$ python -q
>>> import numpy as np
>>> from numpy import linalg as LA
>>> np.set_printoptions(precision=2, suppress=True, linewidth=140, floatmode="fixed")
>>> def rd(a):
...     return np.round(a, 2) + 0
... 
>>> X = np.load("dump.npy")
>>> print(X)
[[  2  -4   0   3]
 [ -5 -11   3   8]
 [ -5  -2   8   1]
 [ -6  -8   4  -8]
 [-14  -5  -2 -12]
 [-18   1   1 -13]
 [-14  10  10 -20]
 [ -9   7   5 -24]
 [ -5  16   4 -20]
 [-14  10  -2 -13]
 [-15   6  -6 -19]
 [-18  10  -4 -18]
 [-23  17  -6 -11]
 [-32   9  -8  -4]
 [-30   3   1   3]
 [-32   4   8   7]]
>>> lab = X[:, 2] > np.median(X[:, 2])
>>> r0 = X[lab].mean(axis=0) - X[~lab].mean(axis=0)
>>> print(rd(r0))
[ 7.14 -2.94  8.89  1.33]
>>> O, r_ = LA.qr(X)
>>> print(rd(O @ r_))
[[  2.00  -4.00   0.00   3.00]
 [ -5.00 -11.00   3.00   8.00]
 [ -5.00  -2.00   8.00   1.00]
 [ -6.00  -8.00   4.00  -8.00]
 [-14.00  -5.00  -2.00 -12.00]
 [-18.00   1.00   1.00 -13.00]
 [-14.00  10.00  10.00 -20.00]
 [ -9.00   7.00   5.00 -24.00]
 [ -5.00  16.00   4.00 -20.00]
 [-14.00  10.00  -2.00 -13.00]
 [-15.00   6.00  -6.00 -19.00]
 [-18.00  10.00  -4.00 -18.00]
 [-23.00  17.00  -6.00 -11.00]
 [-32.00   9.00  -8.00  -4.00]
 [-30.00   3.00   1.00   3.00]
 [-32.00   4.00   8.00   7.00]]
>>> print(O.shape, r_.shape)
(16, 4) (4, 4)
>>> print(np.trace(O @ O.T))
4.0
>>> print(rd(abs(r_[0, 0])), rd(LA.norm(X[:, 0])))
71.65 71.65
>>> Ac = (X - X.mean(axis=0)) / X.std(axis=0)
>>> print(np.argwhere(np.abs(Ac) > 2))
[]
>>> coef = LA.lstsq(np.delete(Ac, 2, axis=1), Ac[:, 2])[0]
>>> print(rd(coef))
[ 0.32 -0.03  0.17]
>>> W2 = X[[5, 11]].astype(float)
>>> for _ in range(3):
...     lab = LA.norm(X[:, None] - W2, axis=-1).argmin(axis=1)
...     W2 = np.array([X[lab == j].mean(axis=0) for j in range(2)])
... 
>>> print(lab)
[0 0 0 0 0 1 1 1 1 1 1 1 1 1 0 0]
>>> print(np.abs(W2[1] - W2[0]).argmax())
3
>>> print(rd(W2))
[[-12.86  -3.29   3.14   0.29]
 [-16.44   9.56  -0.67 -15.78]]
>>> Ac = X - X.mean(axis=0)
>>> left, sv, Vt = LA.svd(Ac, full_matrices=False)
>>> print(rd(np.abs(Vt[-1])))
[0.42 0.69 0.35 0.48]
>>> print(rd(sv ** 2 / (sv ** 2).sum()))
[0.47 0.39 0.08 0.06]
>>> W0 = np.load("sample3.npy")
>>> print(W0)
[[5.02 0.00 3.00 8.00]
 [5.00 8.02 4.00 4.00]
 [4.00 0.00 0.02 9.00]
 [5.00 0.00 3.00 8.02]]
>>> th = np.radians(45)
>>> r_ = np.eye(4)
>>> r_[0, 0] = r_[1, 1] = np.cos(th)
>>> r_[0, 1], r_[1, 0] = -np.sin(th), np.sin(th)
>>> print(rd(r_))
[[ 0.71 -0.71  0.00  0.00]
 [ 0.71  0.71  0.00  0.00]
 [ 0.00  0.00  1.00  0.00]
 [ 0.00  0.00  0.00  1.00]]
>>> out = W0 @ r_.T
>>> print(rd(LA.svd(W0, compute_uv=False)), rd(LA.svd(out, compute_uv=False)))
[18.53  8.10  2.45  0.02] [18.53  8.10  2.45  0.02]
>>> print(rd(np.abs(out - W0).max(axis=0)))
[7.14 3.55 0.00 0.00]
>>> print(rd(out))
[[ 3.55  3.55  3.00  8.00]
 [-2.14  9.21  4.00  4.00]
 [ 2.83  2.83  0.02  9.00]
 [ 3.54  3.54  3.00  8.02]]
>>> print(np.allclose(W0 @ W0.T, out @ out.T))
True
>>> print(LA.cond(W0) > 100)
True
>>> print(LA.matrix_rank(W0, rtol=0.1))
3
>>> out = np.array([[-5, -4, 3], [-2, 3, -5], [5, 4, 3], [-3, 3, 1]])
>>> print(rd(np.einsum("ik,kj->ij", W0, out)))
[[-34.10  15.92  32.06]
 [-33.04  32.06  -9.10]
 [-46.90  11.08  21.06]
 [-34.06  16.06  32.02]]
>>> print(rd(np.einsum("ik,kj->ji", W0, out)))
[[-34.10 -33.04 -46.90 -34.06]
 [ 15.92  32.06  11.08  16.06]
 [ 32.06  -9.10  21.06  32.02]]
>>> print(np.einsum("ij->j", W0))
[19.02  8.02 10.02 29.02]
>>> print(LA.matrix_rank(np.vstack([W0, out.T])))
4
>>> print(LA.matrix_rank(W0 @ out))
3
>>> print(rd(W0 @ out))
[[-34.10  15.92  32.06]
 [-33.04  32.06  -9.10]
 [-46.90  11.08  21.06]
 [-34.06  16.06  32.02]]
>>> P = np.triu(np.array([[2, -2, -5, -4], [-2, -4, -1, -1], [3, -3, -4, -3], [-5, 4, 3, -2]]), 1) + np.eye(4)
>>> out = P @ W0 @ LA.inv(P)
>>> print(rd(out))
[[  -44.98  -106.00  -348.00 -1407.00]
 [   -4.00     0.02   -19.00   -86.00]
 [  -11.00   -22.00   -85.98  -339.00]
 [    5.00    10.00    38.00   152.02]]
>>> out = np.array([[-1, -1, 1, 2, -1],
...     [0, 0, 1, 0, -1],
...     [-1, 1, -1, 1, -1],
...     [1, 1, 1, 0, 0],
...     [0, -1, -2, -1, 0]])
>>> arr = np.triu(out)
>>> print(arr)
[[-1 -1  1  2 -1]
 [ 0  0  1  0 -1]
 [ 0  0 -1  1 -1]
 [ 0  0  0  0  0]
 [ 0  0  0  0  0]]
>>> left, sv, Vt = LA.svd(arr)
>>> print(rd(sv))
[3.03 1.63 1.07 0.00 0.00]
>>> out = left[:, :3] @ np.diag(sv[:3]) @ Vt[:3]
>>> print(rd(LA.norm(arr - out, 2)), sv[3])
0.0 0.0
>>> print(LA.matrix_rank(out))
3
>>> print(rd(LA.norm(arr - out) / LA.norm(arr)))
0.0
>>> print(LA.matrix_rank(arr, rtol=0.05))
3
>>> print(rd(np.sort(np.abs(LA.eigvals(arr)))))
[0.00 0.00 0.00 1.00 1.00]
>>> print(np.trace(arr))
-2
>>> print((arr + arr.T) / 2)
[[-1.00 -0.50  0.50  1.00 -0.50]
 [-0.50  0.00  0.50  0.00 -0.50]
 [ 0.50  0.50 -1.00  0.50 -0.50]
 [ 1.00  0.00  0.50  0.00  0.00]
 [-0.50 -0.50 -0.50  0.00  0.00]]
>>> print(np.allclose(arr, arr.T))
False
>>> print(np.allclose(arr @ arr.T, arr.T @ arr))
False
>>> print(rd(np.abs(LA.eigvals(arr)).max()))
1.0
>>> print(LA.matrix_power(arr, 2))
[[ 1  1 -3 -1  1]
 [ 0  0 -1  1 -1]
 [ 0  0  1 -1  1]
 [ 0  0  0  0  0]
 [ 0  0  0  0  0]]
>>> print((arr - arr.T) / 2)
[[ 0.00 -0.50  0.50  1.00 -0.50]
 [ 0.50  0.00  0.50  0.00 -0.50]
 [-0.50 -0.50  0.00  0.50 -0.50]
 [-1.00  0.00 -0.50  0.00  0.00]
 [ 0.50  0.50  0.50  0.00  0.00]]
>>> print(arr @ arr)
[[ 1  1 -3 -1  1]
 [ 0  0 -1  1 -1]
 [ 0  0  1 -1  1]
 [ 0  0  0  0  0]
 [ 0  0  0  0  0]]
